% ipython --no-banner

In [1]: import numpy as np

In [2]: np.set_printoptions(precision=1, suppress=True, linewidth=100)

In [3]: M = np.load("case14.npy")

In [4]: M
Out[4]: 
array([[ 1,  1, -1, -1, -1, -1,  1,  1],
       [ 1, -1, -1,  1, -1,  1,  1, -1],
       [ 1,  1,  1,  1, -1, -1, -1, -1]])

In [5]: vec = np.array([2, 4, 3, 3, 5, 0, 5, 3])

In [6]: np.einsum("ij,j->i", M, vec)
Out[6]: array([ 3, -5, -1])

In [7]: M @ (2 * vec)
Out[7]: array([  6, -10,  -2])

In [8]: M * vec
Out[8]: 
array([[ 2,  4, -3, -3, -5,  0,  5,  3],
       [ 2, -4, -3,  3, -5,  0,  5, -3],
       [ 2,  4,  3,  3, -5,  0, -5, -3]])

In [9]: np.linalg.norm(M @ vec) <= np.linalg.norm(M, 2) * np.linalg.norm(vec) + 1e-9
Out[9]: np.True_

In [10]: (M * vec).sum(axis=1)
Out[10]: array([ 3, -5, -1])

In [11]: (M @ vec).argmax()
Out[11]: np.int64(0)

In [12]: Y = M / np.linalg.norm(M, axis=1)
---------------------------------------------------------------------------
ValueError                                Traceback (most recent call last)
Cell In[12], line 1
----> 1 Y = M / np.linalg.norm(M, axis=1)

ValueError: operands could not be broadcast together with shapes (3,8) (3,) 

In [13]: Y = M / np.linalg.norm(M, axis=1, keepdims=True)

In [14]: cov = Y @ Y.T

In [15]: (cov - 2 * np.eye(3)).round(6).argmax(axis=1)
Out[15]: array([1, 0, 0])

In [16]: np.degrees(np.arccos(np.clip(cov[2, 0], -1, 1)))
Out[16]: np.float64(90.0)

In [17]: u = np.array([3, 0, 0]) + 0.5

In [18]: F = np.eye(3) - 2 * np.outer(u, u) / (u @ u)

In [19]: F.round(1) + 0
Out[19]: 
array([[-0.9, -0.3, -0.3],
       [-0.3,  1. ,  0. ],
       [-0.3,  0. ,  1. ]])

In [20]: [round(float(np.linalg.det(F[:i, :i])), 2) + 0 for i in range(1, 4)]
Out[20]: [-0.92, -0.96, -1.0]

In [21]: round(np.linalg.eigvalsh(F).min(), 1)
Out[21]: np.float64(-1.0)

In [22]: try:
    ...:     np.linalg.cholesky(F)
    ...: except np.linalg.LinAlgError as e:
    ...:     print("failed:", e)
    ...: 
failed: Matrix is not positive definite

In [23]: np.all(np.linalg.eigvalsh(F) > 0)
Out[23]: np.False_

In [24]: O, V = np.linalg.qr(F[:, :2])[0], np.linalg.qr(F[:, 2:])[0]

In [25]: s = np.linalg.svd(O.T @ V, compute_uv=False)

In [26]: s.round(1) + 0
Out[26]: array([0.])

In [27]: round(np.linalg.norm(O @ O.T - V @ V.T, 2), 1)
Out[27]: np.float64(1.0)

In [28]: (s > 0.9).sum()
Out[28]: np.int64(0)

In [29]: Y = np.array([[-1, 1, 0], [-2, -1, -2]])

In [30]: basis = np.kron(Y, F)

In [31]: np.linalg.matrix_rank(basis)
Out[31]: np.int64(6)

In [32]: basis.shape
Out[32]: (6, 9)

In [33]: np.round(np.linalg.norm(basis, 2), 1), round(float(np.linalg.norm(Y, 2) * np.linalg.norm(F, 2)), 1)
Out[33]: (np.float64(3.0), 3.0)

In [34]: rng = np.random.default_rng(25)

In [35]: arr = np.triu(rng.random((5, 5)) < 0.5, 1).astype(int)

In [36]: arr = arr + arr.T

In [37]: arr
Out[37]: 
array([[0, 1, 1, 1, 1],
       [1, 0, 0, 1, 1],
       [1, 0, 0, 0, 1],
       [1, 1, 0, 0, 1],
       [1, 1, 1, 1, 0]])

In [38]: np.all(np.linalg.eigvalsh(arr) > 0)
Out[38]: np.False_

In [39]: np.round(np.linalg.eigvalsh(arr).min(), 1)
Out[39]: np.float64(-1.7)

In [40]: [round(float(np.linalg.det(arr[:i, :i])), 2) + 0 for i in range(1, 6)]
Out[40]: [0.0, -1.0, 0.0, 1.0, -2.0]

In [41]: try:
    ...:     np.linalg.cholesky(arr)
    ...: except np.linalg.LinAlgError as e:
    ...:     print(e)
    ...: 
Matrix is not positive definite

In [42]: U, s, Vt = np.linalg.svd(arr, full_matrices=False)

In [43]: np.sqrt((s ** 2).sum()), round(float(np.linalg.norm(arr)), 1)
Out[43]: (np.float64(4.0), 4.0)

In [44]: np.round(Vt @ Vt.T, 1) + 0
Out[44]: 
array([[1., 0., 0., 0., 0.],
       [0., 1., 0., 0., 0.],
       [0., 0., 1., 0., 0.],
       [0., 0., 0., 1., 0.],
       [0., 0., 0., 0., 1.]])

In [45]: s / s[0]
Out[45]: array([1. , 0.5, 0.3, 0.3, 0.1])
